$ python3 -q
>>> import numpy as np
>>> from numpy import linalg as LA
>>> np.set_printoptions(precision=2, suppress=True, linewidth=200, floatmode="fixed")
>>> other = np.array([[-3, 4], [4, -1]])
>>> X = np.kron(np.eye(2, dtype=int), other)
>>> print(X)
[[-3  4  0  0]
 [ 4 -1  0  0]
 [ 0  0 -3  4]
 [ 0  0  4 -1]]
>>> rng = np.random.default_rng(75)
>>> idx = rng.permutation(4)
>>> print(idx)
[3 2 0 1]
>>> other = X[idx][:, idx]
>>> print(np.round(LA.det(other), 2), round(LA.det(X[idx]), 2))
169.0 -169.0
>>> print(np.trace(other))
-8
>>> idx = rng.permutation(4)
>>> other = X[:, idx] * rng.choice([-1, 1], 4)
>>> print(other)
[[ 0  4  0 -3]
 [ 0 -1  0  4]
 [ 3  0  4  0]
 [-4  0 -1  0]]
>>> left, _, vt = LA.svd(X.T @ other)
>>> print(np.round(left @ vt, 2) + 0)
[[ 0.00  0.00  0.00  1.00]
 [ 0.00  1.00  0.00  0.00]
 [-1.00  0.00  0.00  0.00]
 [ 0.00  0.00  1.00  0.00]]
>>> m1 = np.array([[0.0, -4.0, 3.0, -4.0],
...     [0.0, 3.0, 2.0, 2.0],
...     [0.0, 6.0, 3.0, 6.0],
...     [0.0, 2.0, -2.0, 3.0]])
>>> print(m1)
[[ 0.00 -4.00  3.00 -4.00]
 [ 0.00  3.00  2.00  2.00]
 [ 0.00  6.00  3.00  6.00]
 [ 0.00  2.00 -2.00  3.00]]
>>> r = LA.matrix_rank(m1)
>>> print(r)
3
>>> N = LA.svd(m1)[2][r:].T
>>> print(N @ N.T)
[[1.00 0.00 0.00 0.00]
 [0.00 0.00 0.00 0.00]
 [0.00 0.00 0.00 0.00]
 [0.00 0.00 0.00 0.00]]
>>> print(m1 @ N)
[[0.00]
 [0.00]
 [0.00]
 [0.00]]
>>> print(N[:, 0] / N[np.abs(N[:, 0]).round(6).argmax(), 0])
[1.00 0.00 0.00 0.00]
>>> M = np.load("out7.npy")
>>> print(M)
[[-1.11 -1.33 -0.28  0.97]
 [ 1.66 -0.87 -0.32  0.62]
 [ 0.00  1.20 -0.25  1.58]
 [ 0.11 -0.18  1.94  0.44]]
>>> proj = np.triu(np.array([[0, 2, -3, -3], [-3, -1, -3, -3], [2, -1, -1, 2], [0, -1, 1, -1]]), 1) + np.eye(4)
>>> other = proj @ M @ LA.inv(proj)
>>> print(np.round(np.trace(other), 2), round(float(np.trace(M)), 2))
-1.79 -1.79
>>> print(round(LA.det(other), 2))
-16.0
>>> print(np.round(np.poly(other), 2) + 0)
[  1.00   1.79   0.00  -7.15 -16.00]
>>> print(LA.matrix_rank(other))
4
>>> print(LA.norm(M, axis=0))
[2.00 2.00 2.00 2.00]
>>> print(np.round(M.T @ M, 2) + 0)
[[4.00 0.00 0.00 0.00]
 [0.00 4.00 0.00 0.00]
 [0.00 0.00 4.00 0.00]
 [0.00 0.00 0.00 4.00]]
>>> print(round(M[:, 0] @ M[:, 3], 2))
-0.0
>>> def softmax(z):
...     e = np.exp(z - z.max(axis=-1, keepdims=True))
...     return e / e.sum(axis=-1, keepdims=True)
... 
>>> print(np.round(softmax(10 * M[0]), 2) + 0)
[0.00 0.00 0.00 1.00]
>>> print(softmax(M[0] + 3))
[0.08 0.07 0.19 0.66]
>>> att = M @ M.T / np.sqrt(4)
>>> print(softmax(att).round(6).argmax(axis=1))
[0 1 2 3]
>>> print(softmax(att)[0] @ M)
[-0.62 -0.93 -0.07  0.94]
